% ipython --no-banner

In [1]: import numpy as np

In [2]: from numpy import linalg as LA

In [3]: np.set_printoptions(precision=4, suppress=True, linewidth=160)

In [4]: def rnd(a):
   ...:     return np.round(a, 4) + 0
   ...: 

In [5]: arr = np.load("dump.npy")

In [6]: arr
Out[6]: 
array([[3., 2., 0., 0., 0.],
       [2., 3., 0., 0., 0.],
       [0., 0., 3., 0., 2.],
       [0., 0., 0., 3., 0.],
       [0., 0., 2., 0., 3.]])

In [7]: # symmetric, so the eigenvalues are real

In [8]: ev, evecs = LA.eig(arr)

In [9]: rnd(np.prod(ev))
Out[9]: np.float64(75.0)

In [10]: rnd(ev)
Out[10]: array([5., 1., 5., 1., 3.])

In [11]: rng = np.random.default_rng(14)

In [12]: labels = rng.permutation(5)

In [13]: labels
Out[13]: array([4, 0, 3, 1, 2])

In [14]: Y = arr[labels][:, labels]

In [15]: rnd(np.sort(np.abs(LA.eigvals(Y))))
Out[15]: array([1., 1., 3., 5., 5.])

In [16]: print(rnd(LA.det(Y)), rnd(LA.det(arr[labels])))
75.0 75.0

In [17]: np.trace(Y)
Out[17]: np.float64(15.0)

In [18]: Y
Out[18]: 
array([[3., 0., 0., 0., 2.],
       [0., 3., 0., 2., 0.],
       [0., 0., 3., 0., 0.],
       [0., 2., 0., 3., 0.],
       [2., 0., 0., 0., 3.]])

In [19]: u = np.array([-2, -1, 3, -3, 2])

In [20]: Y = arr + np.outer(u, np.eye(5)[2])

In [21]: Y
Out[21]: 
array([[ 3.,  2., -2.,  0.,  0.],
       [ 2.,  3., -1.,  0.,  0.],
       [ 0.,  0.,  6.,  0.,  2.],
       [ 0.,  0., -3.,  3.,  0.],
       [ 0.,  0.,  4.,  0.,  3.]])

In [22]: Q, R = LA.qr(arr)

In [23]: rnd(np.abs(np.diag(R)))
Out[23]: array([3.6056, 1.3868, 3.6056, 3.    , 1.3868])

In [24]: np.allclose(R.T @ R, arr.T @ arr)
Out[24]: True

In [25]: E = np.load("x.npy")

In [26]: rnd(E)
Out[26]: 
array([[ 42.2928, 108.3217,  38.4178, -11.0996,  -1.8213, -40.8976,  12.2277],
       [ 39.0046,  99.7594,  35.232 , -10.3184,  -1.6913, -36.4366,  12.3712],
       [ 33.8076,  86.2733,  30.1809,  -9.1194,  -1.5446, -29.5286,  12.469 ],
       [ 27.1244,  69.026 ,  23.6587,  -7.6455,  -1.4719, -20.9606,  12.3115],
       [ 25.0703,  63.7496,  21.6492,  -7.2085,  -1.4779, -18.4152,  12.1846],
       [ 24.9027,  63.3196,  21.4852,  -7.1732,  -1.479 , -18.2096,  12.1724],
       [ 10.5706,  26.9327,   7.5012,  -4.3103,  -1.9207,  -2.3926,   9.5791],
       [  9.7544,  24.8875,   6.719 ,  -4.1499,  -1.962 ,  -1.6551,   9.29  ],
       [  9.0172,  23.043 ,   6.0163,  -4.0034,  -1.9991,  -1.0146,   9.0069],
       [  8.9949,  22.9872,   5.9951,  -3.999 ,  -2.0003,  -0.9956,   8.9979],
       [  5.2746,  13.7184,   2.5504,  -3.2024,  -2.1497,   1.7225,   7.1343],
       [  4.8145,  12.5755,   2.1443,  -3.0904,  -2.1564,   1.9759,   6.8346],
       [  4.3115,  11.3261,   1.7089,  -2.9613,  -2.1572,   2.2228,   6.4818],
       [  4.2682,  11.2185,   1.6719,  -2.9499,  -2.1569,   2.2425,   6.45  ],
       [  1.357 ,   3.926 ,  -0.449 ,  -1.8673,  -1.7949,   2.5597,   3.5003],
       [  0.4404,   1.4792,  -0.6294,  -1.0784,  -1.1574,   1.6242,   1.7474],
       [  0.0573,   0.2518,  -0.2121,  -0.2695,  -0.3094,   0.4076,   0.3767],
       [ -0.0329,  -0.1912,   0.221 ,   0.2539,   0.3002,  -0.3769,  -0.3241],
       [  0.004 ,  -0.7994,   1.6645,   1.6738,   2.0795,  -2.2785,  -1.7013],
       [  0.1804,  -1.0984,   3.1121,   2.9874,   3.8073,  -3.6875,  -2.5069],
       [  0.8826,  -2.9723,   8.9766,   8.6361,  11.4461,  -6.7452,  -3.4443],
       [  0.9776,  -4.0241,  10.7089,  10.5175,  13.9959,  -6.9967,  -3.2557],
       [  0.9999,  -5.0758,  12.0915,  12.1079,  16.1456,  -6.9942,  -2.9782],
       [  0.9678,  -6.36  ,  13.5002,  13.8168,  18.4484,  -6.8031,  -2.5826],
       [  0.859 ,  -8.0805,  15.0824,  15.8517,  21.1804,  -6.3546,  -2.0029],
       [  0.0949, -14.5657,  19.4355,  22.176 ,  29.6012,  -3.7392,   0.3576],
       [  0.0346, -14.9775,  19.6594,  22.5336,  30.0743,  -3.5453,   0.511 ],
       [ -0.7305, -19.7682,  21.98  ,  26.456 ,  35.2444,  -1.1512,   2.3024],
       [ -1.3901, -23.5021,  23.5117,  29.2808,  38.9467,   0.8435,   3.6997],
       [ -1.6902, -25.1261,  24.1202,  30.4611,  40.4888,   1.7365,   4.3064],
       [ -2.0105, -26.8196,  24.7231,  31.6653,  42.0593,   2.6812,   4.938 ],
       [ -2.207 , -27.841 ,  25.0725,  32.3796,  42.9896,   3.257 ,   5.3184],
       [ -2.7388, -30.5491,  25.9519,  34.234 ,  45.4003,   4.8029,   6.3248],
       [ -5.1592, -42.1555,  29.1175,  41.6749,  55.0139,  11.6653,  10.5986]])

In [27]: # rank 3

In [28]: Xs = E - E.mean(axis=0)

In [29]: Uu, sigma, vt = LA.svd(Xs, full_matrices=False)

In [30]: rnd(Xs.mean(axis=0))
Out[30]: array([0., 0., 0., 0., 0., 0., 0.])

In [31]: rnd((sigma ** 2).sum() ** 2 / (sigma ** 4).sum())
Out[31]: np.float64(1.4018)

In [32]: np.abs(Uu[:, 0]).argmax()
Out[32]: np.int64(0)

In [33]: np.searchsorted(np.cumsum(sigma ** 2) / (sigma ** 2).sum(), 0.9) + 1
Out[33]: np.int64(2)

In [34]: rnd(sigma ** 2 / (sigma ** 2).sum())
Out[34]: array([0.8297, 0.1577, 0.0126, 0.    , 0.    , 0.    , 0.    ])

In [35]: D = LA.norm(E[:, None] - E[None], axis=-1)

In [36]: D.mean(axis=1).argmax()
Out[36]: np.int64(0)

In [37]: print(D[25].round(6).argsort(kind="stable")[:4])
[25 26 27 24]

In [38]: LA.matrix_rank(D ** 2)
Out[38]: np.int64(5)

In [39]: np.unravel_index(D.round(6).argmax(), D.shape)
Out[39]: (np.int64(0), np.int64(33))

In [40]: Y = E + rng.integers(-2, 3, (34, 3)) @ rng.integers(-2, 3, (3, 7))

In [41]: rnd(Y)
Out[41]: 
array([[ 43.2928, 110.3217,  37.4178,  -7.0996,   1.1787, -37.8976,  15.2277],
       [ 38.0046,  97.7594,  36.232 , -14.3184,  -4.6913, -39.4366,   9.3712],
       [ 37.8076,  89.2733,  32.1809, -11.1194,  -3.5446, -27.5286,  10.469 ],
       [ 27.1244,  71.026 ,  26.6587,  -7.6455,   0.5281, -25.9606,  14.3115],
       [ 23.0703,  62.7496,  20.6492,  -5.2085,   0.5221, -19.4152,  14.1846],
       [ 20.9027,  62.3196,  16.4852,   2.8268,   6.521 , -15.2096,  20.1724],
       [ 16.5706,  31.9327,  13.5012, -10.3103,  -5.9207,  -4.3926,   5.5791],
       [  6.7544,  24.8875,   3.719 ,   3.8501,   5.038 ,  -0.6551,  16.29  ],
       [  6.0172,  22.043 ,   6.0163,  -2.0034,   1.0009,  -5.0146,  12.0069],
       [ 12.9949,  26.9872,  10.9951,  -7.999 ,  -4.0003,  -3.9956,   6.9979],
       [  0.2746,  12.7184,  -1.4496,   6.7976,   6.8503,   1.7225,  16.1343],
       [  5.8145,  12.5755,   1.1443,  -3.0904,  -3.1564,   4.9759,   5.8346],
       [  6.3115,  14.3261,   2.7089,  -0.9613,  -0.1572,   3.2228,   8.4818],
       [  2.2682,   8.2185,  -2.3281,  -0.9499,  -2.1569,   6.2425,   6.45  ],
       [  1.357 ,   4.926 ,  -0.449 ,   0.1327,   0.2051,   2.5597,   5.5003],
       [  2.4404,  -0.5208,  -2.6294,  -5.0784,  -7.1574,   7.6242,  -4.2526],
       [  6.0573,   6.2518,   5.7879,  -4.2695,  -2.3094,  -1.5924,  -1.6233],
       [  4.9671,   0.8088,   4.221 ,  -9.7461,  -8.6998,  -0.3769,  -9.3241],
       [ -1.996 ,   1.2006,   3.6645,   5.6738,   8.0795,  -8.2785,   4.2987],
       [  0.1804,   1.9016,   6.1121,   4.9874,   7.8073,  -8.6875,   1.4931],
       [ -5.1174,  -5.9723,   2.9766,  18.6361,  19.4461,  -4.7452,   4.5557],
       [ -5.0224,  -9.0241,   4.7089,  16.5175,  17.9959,  -4.9967,   0.7443],
       [ -0.0001,  -4.0758,  13.0915,  14.1079,  19.1456,  -9.9942,   0.0218],
       [  4.9678,  -6.36  ,  15.5002,   5.8168,  10.4484,  -4.8031, -10.5826],
       [ -1.141 ,  -9.0805,  11.0824,  21.8517,  25.1804,  -2.3546,   1.9971],
       [  5.0949,  -9.5657,  23.4355,  20.176 ,  28.6012,  -3.7392,  -0.6424],
       [ -1.9654, -16.9775,  21.6594,  18.5336,  28.0743,  -9.5453,  -1.489 ],
       [ -2.7305, -21.7682,  23.98  ,  22.456 ,  33.2444,  -7.1512,   0.3024],
       [ -4.3901, -26.5021,  20.5117,  31.2808,  39.9467,   1.8435,   4.6997],
       [ -1.6902, -23.1261,  27.1202,  30.4611,  42.4888,  -3.2635,   6.3064],
       [ -7.0105, -28.8196,  20.7231,  39.6653,  49.0593,   2.6812,  11.938 ],
       [ -5.207 , -27.841 ,  25.0725,  36.3796,  47.9896,  -0.743 ,  10.3184],
       [ -0.7388, -30.5491,  23.9519,  34.234 ,  43.4003,  10.8029,   4.3248],
       [ -2.1592, -40.1555,  29.1175,  41.6749,  54.0139,  15.6653,   9.5986]])

In [42]: rnd(LA.svd(Y - E, compute_uv=False))
Out[42]: array([51.9559, 25.6091, 18.1868,  0.    ,  0.    ,  0.    ,  0.    ])
